% python3 -q
>>> import numpy as np
>>> np.set_printoptions(precision=1, suppress=True, linewidth=140)
>>> M2 = np.array([[1, 2], [2, 0], [2, 0], [2, 2]])
>>> cent = np.array([[0, 1, 2, 1, 2], [2, 0, 0, 1, 0]])
>>> F = M2 @ cent
>>> F
array([[4, 1, 2, 3, 2],
       [0, 2, 4, 2, 4],
       [0, 2, 4, 2, 4],
       [4, 2, 4, 4, 4]])
>>> # null space of dimension 3
>>> np.linalg.lstsq(F[:-1].T, F[-1])[2]
np.int32(2)
>>> print(round(float(np.trace(np.linalg.pinv(F) @ F)), 1))
2.0
>>> np.abs(np.diag(np.linalg.qr(F)[1])) > 1e-9
array([ True,  True, False, False])
>>> r = np.linalg.matrix_rank(F)
>>> print(r)
2
>>> null = np.linalg.svd(F)[2][r:].T
>>> [int(np.linalg.matrix_rank(np.delete(F, i, axis=0))) for i in range(4)]
[2, 2, 2, 2]
>>> np.round(null @ null.T, 1) + 0
array([[ 0.2,  0. ,  0.1, -0.4,  0.1],
       [ 0. ,  0.9, -0.2, -0.1, -0.2],
       [ 0.1, -0.2,  0.6, -0.2, -0.4],
       [-0.4, -0.1, -0.2,  0.7, -0.2],
       [ 0.1, -0.2, -0.4, -0.2,  0.6]])
>>> W0 = np.loadtxt("dump.csv", delimiter=",")
>>> print(W0)
[[ 1.3  1.5 -1.8  4.8 -0.8 -0.4 -0.7  0.5  1.1  0.7  1.4]
 [-0.2  0.  -1.5 -4.8  1.  -0.8 -0.5 -0.8  1.1  2.   0. ]
 [-1.5  0.  -0.6  7.8  1.3  0.2 -2.1 -0.1  0.6  0.1  0.1]
 [ 1.5 -0.8  1.7  3.3 -0.2  0.2  1.2  0.3 -0.3  1.6  0.5]
 [ 0.5  0.3  0.2 -3.6  0.1  0.3 -0.8 -1.5 -0.6  2.1 -2. ]
 [ 0.6 -0.1  0.9 -2.4  0.5 -1.   0.1  0.2 -0.1  1.6 -0.7]
 [ 0.8  0.  -0.3  0.   0.6  0.4 -0.8 -0.9 -0.9 -1.5 -2.3]]
>>> ang = np.radians(47)
>>> Rm = np.eye(11)
>>> Rm[1, 1] = Rm[7, 7] = np.cos(ang)
>>> Rm[1, 7], Rm[7, 1] = -np.sin(ang), np.sin(ang)
>>> print(Rm)
[[ 1.   0.   0.   0.   0.   0.   0.   0.   0.   0.   0. ]
 [ 0.   0.7  0.   0.   0.   0.   0.  -0.7  0.   0.   0. ]
 [ 0.   0.   1.   0.   0.   0.   0.   0.   0.   0.   0. ]
 [ 0.   0.   0.   1.   0.   0.   0.   0.   0.   0.   0. ]
 [ 0.   0.   0.   0.   1.   0.   0.   0.   0.   0.   0. ]
 [ 0.   0.   0.   0.   0.   1.   0.   0.   0.   0.   0. ]
 [ 0.   0.   0.   0.   0.   0.   1.   0.   0.   0.   0. ]
 [ 0.   0.7  0.   0.   0.   0.   0.   0.7  0.   0.   0. ]
 [ 0.   0.   0.   0.   0.   0.   0.   0.   1.   0.   0. ]
 [ 0.   0.   0.   0.   0.   0.   0.   0.   0.   1.   0. ]
 [ 0.   0.   0.   0.   0.   0.   0.   0.   0.   0.   1. ]]
>>> M2 = W0 @ Rm.T
>>> np.allclose(W0 @ W0.T, M2 @ M2.T)
True
>>> np.allclose(np.linalg.norm(W0, axis=1), np.linalg.norm(M2, axis=1))
True
>>> round(np.linalg.det(Rm), 1), round(float(np.trace(Rm)), 1)
(np.float64(1.0), 10.4)
>>> np.linalg.svd(W0, compute_uv=False), np.linalg.svd(M2, compute_uv=False)
(array([12. ,  4.4,  4.3,  3.9,  2.8,  1.4,  1.1]), array([12. ,  4.4,  4.3,  3.9,  2.8,  1.4,  1.1]))
